In [1]: import numpy as np

In [2]: np.set_printoptions(precision=3, suppress=True, linewidth=160, floatmode="fixed")

In [3]: M = np.load("test6.npy")

In [4]: print(M)
[[-1 -4  2  1 -1 -5  0]
 [-2  0  4  3 -5 -3  2]
 [-5  0 -5  5 -1  0  0]
 [-5 -4 -5  1 -4  1 -4]
 [-1  5  1  3  1 -4  2]
 [-2 -5  2 -2 -5  1  2]
 [ 4 -4  1  3  5  4  4]
 [ 2  2 -2  4 -5 -1 -1]
 [-3 -2 -5  1  0 -5  3]]

In [5]: vec = np.array([-4, 1, 0, -2, 2, 3, 4])

In [6]: y = M @ vec

In [7]: print(np.round(np.linalg.lstsq(M, y)[0], 3) + 0)
[-4.000  1.000  0.000 -2.000  2.000  3.000  4.000]

In [8]: rng = np.random.default_rng(34325)

In [9]: y = y + 0.3 * rng.normal(size=9)

In [10]: print(y)
[-19.001  -8.882   8.011  -6.778   1.149   8.126  11.547 -31.494   4.469]

In [11]: coef, *_ = np.linalg.lstsq(M, y)

In [12]: print(round(np.linalg.norm(y - M @ coef), 3))
0.134

In [13]: vec = np.array([0, 0, 0, 3, 0, 3, 3])

In [14]: print(M @ (2 * vec))
[-24  12  30 -12   6   6  66  12  -6]

In [15]: print(M @ vec)
[-12   6  15  -6   3   3  33   6  -3]

In [16]: print(M @ np.eye(7)[4])
[-1.000 -5.000 -1.000 -4.000  1.000 -5.000  5.000 -5.000  0.000]

In [17]: vec @ M
ValueError: matmul: Input operand 1 has a mismatch in its core dimension 0, with gufunc signature (n?,k),(k,m?)->(n?,m?) (size 9 is different from 7)


In [18]: print((M @ vec).argmax())
6

In [19]: P = M @ np.linalg.solve(M.T @ M, M.T)

In [20]: print(np.trace(P))
7.0

In [21]: print(np.round(P @ M[:, 1], 3) + 0)
[-4.000  0.000  0.000 -4.000  5.000 -5.000 -4.000  2.000 -2.000]

In [22]: m1 = np.loadtxt("case5.csv", delimiter=",")

In [23]: print(m1)
[[0.148 0.074 0.074 0.074 0.074 0.074 0.037 0.074 0.000 0.037 0.111 0.111 0.111]
 [0.111 0.167 0.167 0.000 0.167 0.000 0.056 0.000 0.111 0.000 0.056 0.056 0.111]
 [0.077 0.115 0.077 0.038 0.077 0.077 0.077 0.038 0.115 0.077 0.115 0.038 0.077]
 [0.059 0.059 0.059 0.176 0.000 0.059 0.000 0.059 0.118 0.118 0.118 0.118 0.059]
 [0.080 0.040 0.120 0.120 0.080 0.000 0.120 0.120 0.000 0.040 0.040 0.120 0.120]
 [0.062 0.000 0.062 0.188 0.062 0.062 0.062 0.062 0.062 0.062 0.062 0.125 0.125]
 [0.083 0.125 0.125 0.125 0.000 0.125 0.083 0.000 0.042 0.125 0.042 0.042 0.083]
 [0.086 0.086 0.057 0.057 0.057 0.086 0.057 0.114 0.086 0.086 0.086 0.086 0.057]
 [0.074 0.037 0.074 0.111 0.111 0.037 0.074 0.111 0.111 0.037 0.037 0.074 0.111]
 [0.150 0.050 0.000 0.100 0.150 0.000 0.050 0.100 0.050 0.150 0.050 0.150 0.000]
 [0.074 0.111 0.111 0.074 0.037 0.111 0.074 0.074 0.037 0.111 0.037 0.037 0.111]
 [0.053 0.105 0.105 0.105 0.158 0.053 0.158 0.053 0.053 0.000 0.053 0.105 0.000]
 [0.042 0.042 0.083 0.125 0.042 0.000 0.042 0.125 0.042 0.125 0.042 0.125 0.167]]

In [24]: r0 = np.array([-3, 3, 0, -1, 1, 5, -3, -4, -4, 1, -2, 0, 2])

In [25]: M2 = m1 + np.outer(r0, np.eye(13)[9])

In [26]: print(np.linalg.matrix_rank(np.linalg.inv(M2) - np.linalg.inv(m1), tol=1e-8))
1

In [27]: U, sv, Vh = np.linalg.svd(m1, full_matrices=False)

In [28]: print(sv)
[1.013 0.303 0.254 0.209 0.172 0.157 0.127 0.118 0.083 0.051 0.040 0.017 0.008]

In [29]: print(np.abs(U[:, 0]).round(6).argmax())
4

In [30]: print(np.cumsum(sv ** 2) / np.sum(sv ** 2))
[0.776 0.846 0.895 0.928 0.950 0.969 0.981 0.991 0.997 0.999 1.000 1.000 1.000]

In [31]: print(np.allclose(m1 @ m1.T, m1.T @ m1))
False

In [32]: np.linalg.determinant(m1)
AttributeError: module 'numpy.linalg' has no attribute 'determinant'


In [33]: m1.inv()
AttributeError: 'numpy.ndarray' object has no attribute 'inv'


In [34]: J = np.load("run2.npy")

In [35]: print(J)
[[1 2 3 0]
 [3 1 0 3]
 [1 2 3 3]
 [1 3 0 1]]

In [36]: print(np.allclose(J, J.T))
False

In [37]: np.linalg.determinant(J)
AttributeError: module 'numpy.linalg' has no attribute 'determinant'


In [38]: print(np.allclose(J @ J.T, J.T @ J))
False

In [39]: print(round(np.abs(np.linalg.eigvals(J)).max(), 3))
6.629

In [40]: print(round(np.linalg.det(J), 3))
-72.0

In [41]: assert J == J.T
ValueError: The truth value of an array with more than one element is ambiguous. Use a.any() or a.all()


In [42]: print(J @ J)
[[10 10 12 15]
 [ 9 16  9  6]
 [13 19 12 18]
 [11  8  3 10]]

In [43]: print(round(np.linalg.eigvals(J).sum().real, 3))
6.0

In [44]: print(np.round(np.linalg.det(J[::-1]), 3))
-72.0

In [45]: print(np.round(np.linalg.det(J.T), 3))
-72.0

In [46]: Q = J.astype(float).copy()

In [47]: for j in range(4):
    ...:     Q[:, j] -= Q[:, :j] @ (Q[:, :j].T @ Q[:, j])
    ...:     Q[:, j] /= np.linalg.norm(Q[:, j])
    ...: 

In [48]: print(np.round(Q.T @ J, 3) + 0)
[[3.464 2.887 1.732 3.753]
 [0.000 3.109 2.251 0.375]
 [0.000 0.000 3.151 0.525]
 [0.000 0.000 0.000 2.121]]

In [49]: z = rng.permutation(4)

In [50]: print(z)
[0 2 1 3]

In [51]: M2 = J[z][:, z]

In [52]: print(np.allclose(M2, J))
False

In [53]: print(M2)
[[1 3 2 0]
 [1 3 2 3]
 [3 0 1 3]
 [1 0 3 1]]

In [54]: print(np.trace(M2))
6

In [55]: print(np.sort(np.abs(np.linalg.eigvals(M2))))
[1.990 1.990 2.742 6.629]

In [56]: print(round(np.linalg.det(M2[::-1]), 3))
-72.0

In [57]: print(round(np.linalg.eigvals(M2).sum().real, 3))
6.0

In [58]: print(np.einsum("ii->", M2))
6

In [59]: X = np.loadtxt("data.csv", delimiter=",")

In [60]: print(X)
[[ 3.020 -1.000  3.000  0.000]
 [-1.000 -2.980  0.000  0.000]
 [ 3.000  0.000  1.020 -3.000]
 [ 3.000 -1.000  3.000  0.020]]

In [61]: W1 = np.array([[1, 2, 0, -3, -2],
    ...:     [-1, -2, 3, -3, 3],
    ...:     [-1, -3, 2, 1, 0],
    ...:     [-3, -3, 3, -1, 3]])

In [62]: coef = np.array([5, -2, -2, 5, 4])

In [63]: H = np.maximum(X @ W1 + coef, 0)

In [64]: print(H)
[[ 6.020  0.000  1.000  1.940  0.000]
 [ 6.980  1.960  0.000 16.940  0.000]
 [15.980  9.940  0.000  0.020  0.000]
 [ 5.940  0.000  1.060  1.980  0.000]]

In [65]: basis = np.array([[3, 5, 2], [5, 8, -8], [3, -2, 1], [-1, 7, 8], [-1, 5, 8]])

In [66]: print((H @ basis).round(6).argmax(axis=1))
[1 1 1 1]

In [67]: print(np.linalg.cond(H) > 100)
True

In [68]: print(round(float(np.linalg.norm(H, 2) / np.linalg.norm(H)), 3))
0.836

In [69]: print(np.argsort(-np.linalg.norm(H, axis=0).round(6), kind="stable")[:3])
[0 3 1]

In [70]: th = np.sort(rng.uniform(-2, 2, 24))

In [71]: K = np.c_[th, th ** 2, th ** 3] @ np.array([[-1, 2, -1, 0, 1, 0, 0, -1, -1, 0, 0, 2],
    ...:     [-1, 0, 1, -1, 2, -1, 1, 2, -2, 2, -1, 1],
    ...:     [-2, -2, -1, -1, -1, 2, 1, 0, 2, -2, -2, 0]])

In [72]: print(K)
[[ 10.192   8.031  10.845   2.580  10.482 -14.860  -2.580   8.264 -16.295  18.093   8.394  -0.363]
 [  6.450   4.202   7.543   1.273   6.832  -9.644  -1.273   6.270 -10.471  12.009   4.912  -0.710]
 [  4.423   2.196   5.608   0.630   4.728  -6.706  -0.630   4.977  -7.173   8.521   3.075  -0.879]
 [  4.215   1.996   5.400   0.569   4.506  -6.398  -0.569   4.832  -6.828   8.152   2.891  -0.895]
 [  1.162  -0.588   1.922  -0.130   0.964  -1.627   0.130   2.052  -1.463   2.257   0.369  -0.957]
 [  0.894  -0.715   1.530  -0.147   0.621  -1.173   0.147   1.677  -0.963   1.662   0.195  -0.910]
 [  0.535  -0.760   0.938  -0.130   0.166  -0.558   0.130   1.068  -0.309   0.831   0.012  -0.772]
 [  0.303  -0.602   0.496  -0.076  -0.069  -0.195   0.076   0.572   0.030   0.310  -0.037  -0.565]
 [  0.255  -0.532   0.400  -0.060  -0.097  -0.134   0.060   0.460   0.073   0.218  -0.035  -0.497]
 [  0.242  -0.511   0.374  -0.055  -0.102  -0.119   0.055   0.429   0.081   0.195  -0.034  -0.476]
 [  0.237  -0.501   0.363  -0.053  -0.104  -0.113   0.053   0.416   0.085   0.186  -0.034  -0.468]
 [  0.119  -0.258   0.151  -0.015  -0.095  -0.022   0.015   0.166   0.092   0.039  -0.013  -0.245]
 [  0.037  -0.076   0.040  -0.001  -0.035  -0.002   0.001   0.041   0.035   0.003  -0.001  -0.075]
 [ -0.578   0.624  -0.276  -0.174   0.568  -0.036   0.174  -0.102  -0.522   0.165  -0.220   0.844]
 [ -0.788   0.705  -0.328  -0.271   0.731  -0.025   0.271  -0.057  -0.649   0.214  -0.353   1.059]
 [ -1.212   0.768  -0.419  -0.482   1.004   0.035   0.482   0.063  -0.831   0.275  -0.655   1.423]
 [ -4.051  -0.023  -1.011  -2.028   2.011   1.023   2.028   1.017  -0.994  -0.011  -3.046   3.023]
 [ -4.373  -0.171  -1.084  -2.208   2.079   1.169   2.208   1.124  -0.953  -0.087  -3.333   3.163]
 [ -6.268  -1.152  -1.530  -3.264   2.373   2.106   3.264   1.734  -0.583  -0.632  -5.054   3.903]
 [ -7.302  -1.745  -1.786  -3.841   2.476   2.659   3.841   2.055  -0.309  -0.985  -6.008   4.262]
 [ -9.685  -3.220  -2.405  -5.171   2.607   4.015   5.171   2.765   0.455  -1.907  -8.232   5.013]
 [-12.613  -5.171  -3.209  -6.801   2.620   5.795   6.801   3.592   1.579  -3.192 -11.000   5.829]
 [-13.224  -5.592  -3.382  -7.141   2.606   6.178   7.141   3.759   1.833  -3.477 -11.580   5.988]
 [-16.789  -8.126  -4.417  -9.119   2.443   8.480   9.119   4.702   3.424  -5.227 -14.985   6.860]]

In [73]: # rows and columns are dependent

In [74]: basis = K[[3, 17]].astype(float)

In [75]: for _ in range(7):
    ...:     z = np.linalg.norm(K[:, None] - basis, axis=-1).argmin(axis=1)
    ...:     basis = np.array([K[z == j].mean(axis=0) for j in range(2)])
    ...: 

In [76]: print(z)
[0 0 0 0 1 1 1 1 1 1 1 1 1 1 1 1 1 1 1 1 1 1 1 1]

In [77]: print(basis[1] - basis[0])
[ -9.975  -5.488  -8.031  -3.322  -5.499  10.775   3.322  -4.709  10.197 -12.152  -8.020   2.532]
